$ ipython --no-banner

In [1]: import numpy as np

In [2]: np.set_printoptions(precision=2, suppress=True, linewidth=200, sign=" ")

In [3]: feats = np.array([[-0.9, -0.3, 0.4],
   ...:     [0.5, 0.0, -0.8],
   ...:     [0.5, -1.0, 0.8],
   ...:     [0.7, 1.0, -0.2],
   ...:     [0.4, -0.2, 0.4],
   ...:     [1.2, 0.2, 0.4],
   ...:     [-1.1, 1.1, 2.5],
   ...:     [1.4, -0.6, 0.4],
   ...:     [0.5, 0.8, -1.4],
   ...:     [-0.6, -1.0, 0.2],
   ...:     [1.4, -0.9, 0.5],
   ...:     [-0.9, 0.2, 0.8],
   ...:     [0.0, -0.1, 0.1],
   ...:     [0.6, 1.2, 1.4],
   ...:     [0.5, 0.8, 0.1],
   ...:     [0.8, 1.3, 0.9],
   ...:     [-0.7, 1.8, -0.9],
   ...:     [-0.6, -0.6, -0.4]])

In [4]: rng = np.random.default_rng(32)

In [5]: feats[:, 2] = -1 * feats[:, 0] + 0.3 * rng.normal(size=18)

In [6]: print(feats)
[[-0.9  -0.3   1.17]
 [ 0.5   0.   -0.27]
 [ 0.5  -1.   -0.51]
 [ 0.7   1.   -0.5 ]
 [ 0.4  -0.2  -0.6 ]
 [ 1.2   0.2  -1.75]
 [-1.1   1.1   1.6 ]
 [ 1.4  -0.6  -1.26]
 [ 0.5   0.8  -1.12]
 [-0.6  -1.    0.28]
 [ 1.4  -0.9  -1.59]
 [-0.9   0.2   1.  ]
 [ 0.   -0.1   0.4 ]
 [ 0.6   1.2  -0.51]
 [ 0.5   0.8  -0.63]
 [ 0.8   1.3  -0.66]
 [-0.7   1.8   0.63]
 [-0.6  -0.6   0.65]]

In [7]: cen = feats - feats.mean(axis=0)

In [8]: vecs = np.linalg.svd(cen)[2][:2]

In [9]: other = cen - cen @ vecs.T @ vecs

In [10]: print(np.linalg.norm(other, axis=1).round(6).argmax())
8

In [11]: print(np.diag(vecs.T @ vecs))
[ 0.42  1.    0.58]

In [12]: print((cen @ vecs.T).std(axis=0))
[ 1.22  0.83]

In [13]: print(np.round(np.cov(cen @ vecs.T, rowvar=False), 2) + 0)
[[ 1.58  0.  ]
 [ 0.    0.73]]

In [14]: print(np.round(other.std(axis=0), 2) + 0)
[ 0.14  0.    0.11]

In [15]: other = feats / np.sqrt((feats ** 2).mean(axis=1, keepdims=True))

In [16]: print(np.linalg.matrix_rank(other) == np.linalg.matrix_rank(feats))
True

In [17]: cen = feats - feats.mean(axis=0)

In [18]: Uu, s, vt = np.linalg.svd(cen, full_matrices=False)

In [19]: print(s)
[ 5.18  3.53  0.75]

In [20]: print(np.abs(vt[0]).argmax())
2

In [21]: print(np.linalg.matrix_rank(cen))
3

In [22]: print(vt[0] * np.sign(vt[0, np.abs(vt[0]).argmax()]))
[-0.63  0.16  0.76]

In [23]: print(np.round((s ** 2).sum() ** 2 / (s ** 4).sum(), 2))
1.82

In [24]: print((np.sign(Uu[:, 0]) == np.sign(Uu[0, 0])).astype(int))
[ 1  0  0  0  0  0  1  0  0  1  0  1  1  0  0  0  1  1]

In [25]: print(np.searchsorted(np.cumsum(s ** 2) / (s ** 2).sum(), 0.9) + 1)
2

In [26]: G = np.cov(feats, rowvar=False)

In [27]: print(round(np.corrcoef(feats[:, 1], feats[:, 2])[0, 1], 2))
0.13

In [28]: print(np.corrcoef(feats.T))
[[ 1.   -0.11 -0.96]
 [-0.11  1.    0.13]
 [-0.96  0.13  1.  ]]

In [29]: print(np.linalg.eigvalsh(G)[::-1])
[ 1.58  0.73  0.03]

In [30]: print(np.argwhere(np.triu(np.abs(np.corrcoef(feats.T)) > 0.8, 1)))
[[ 0  2]]

In [31]: print(G.shape)
(3, 3)

In [32]: print(np.argsort(-feats.std(axis=0).round(6), kind="stable"))
[ 2  1  0]

In [33]: F = np.array([[1, 0, 0, 0], [0, 1, 0, 0], [0, 2, 1, 0], [2, 0, 0, 1]])

In [34]: print(F)
[[ 1  0  0  0]
 [ 0  1  0  0]
 [ 0  2  1  0]
 [ 2  0  0  1]]

In [35]: # splits into 2 blocks

In [36]: other = F / np.sqrt((F ** 2).mean(axis=1, keepdims=True))

In [37]: print(other[2])
[ 0.    1.79  0.89  0.  ]

In [38]: print(F - F.mean(axis=1, keepdims=True))
[[ 0.75 -0.25 -0.25 -0.25]
 [-0.25  0.75 -0.25 -0.25]
 [-0.75  1.25  0.25 -0.75]
 [ 1.25 -0.75 -0.75  0.25]]

In [39]: print(np.linalg.matrix_rank(other) == np.linalg.matrix_rank(F))
True

In [40]: print(np.sort(np.linalg.eigvals(F).real))
[ 1.  1.  1.  1.]

In [41]: print((np.linalg.matrix_power((F != 0) + (F.T != 0) + np.eye(4), 4) > 0).astype(int))
[[ 1  0  0  1]
 [ 0  1  1  0]
 [ 0  1  1  0]
 [ 1  0  0  1]]

In [42]: E = np.load("block5.npy")

In [43]: print(E)
[[-1.7  -0.4  -0.3   0.64]
 [ 0.2  -0.4   1.   -1.95]
 [-0.2   2.5  -0.9   1.8 ]
 [ 0.    0.9   0.3  -0.66]
 [ 1.   -0.5   1.   -2.  ]
 [-1.1   0.4   0.5  -0.91]
 [-2.7   1.4  -1.7   3.43]
 [ 0.4  -1.3  -1.5   2.9 ]
 [ 0.7  -0.1  -0.9   1.84]
 [ 1.1  -0.9   0.2  -0.39]
 [-0.1  -1.1  -1.3   2.65]
 [ 0.8   1.3  -2.    4.05]
 [ 0.1   0.2   0.8  -1.63]
 [ 0.    1.4   1.1  -2.24]
 [ 0.   -0.6  -0.7   1.37]
 [-1.3   1.    0.   -0.04]
 [ 0.4   0.5  -0.3   0.63]
 [-0.6   0.1   1.4  -2.84]
 [ 0.6  -0.9   0.3  -0.57]
 [-0.3  -0.1   0.   -0.01]
 [ 0.1   1.5  -2.1   4.28]
 [-2.1   0.2  -0.6   1.21]
 [-0.2  -0.1  -0.6   1.19]
 [-0.2   1.1   0.4  -0.8 ]
 [ 0.3   0.4  -0.9   1.91]]

In [44]: Uu, s, vt = np.linalg.svd(E, full_matrices=False)

In [45]: print((s > 1e-8).sum())
4

In [46]: print(np.abs(Uu[:, 0]).round(6).argmax())
20

In [47]: print(s / s[0])
[ 1.    0.46  0.34  0.01]

In [48]: print(np.abs(vt[0]))
[ 0.08  0.12  0.44  0.89]

In [49]: print(np.round(vt @ vt.T, 2) + 0)
[[ 1.  0.  0.  0.]
 [ 0.  1.  0.  0.]
 [ 0.  0.  1.  0.]
 [ 0.  0.  0.  1.]]

In [50]: print(Uu.shape, s.shape, vt.shape)
(25, 4) (4,) (4, 4)

In [51]: print(np.cumsum(s ** 2) / np.sum(s ** 2))
[ 0.75  0.91  1.    1.  ]

In [52]: print(np.allclose(Uu * s @ vt, E))
True
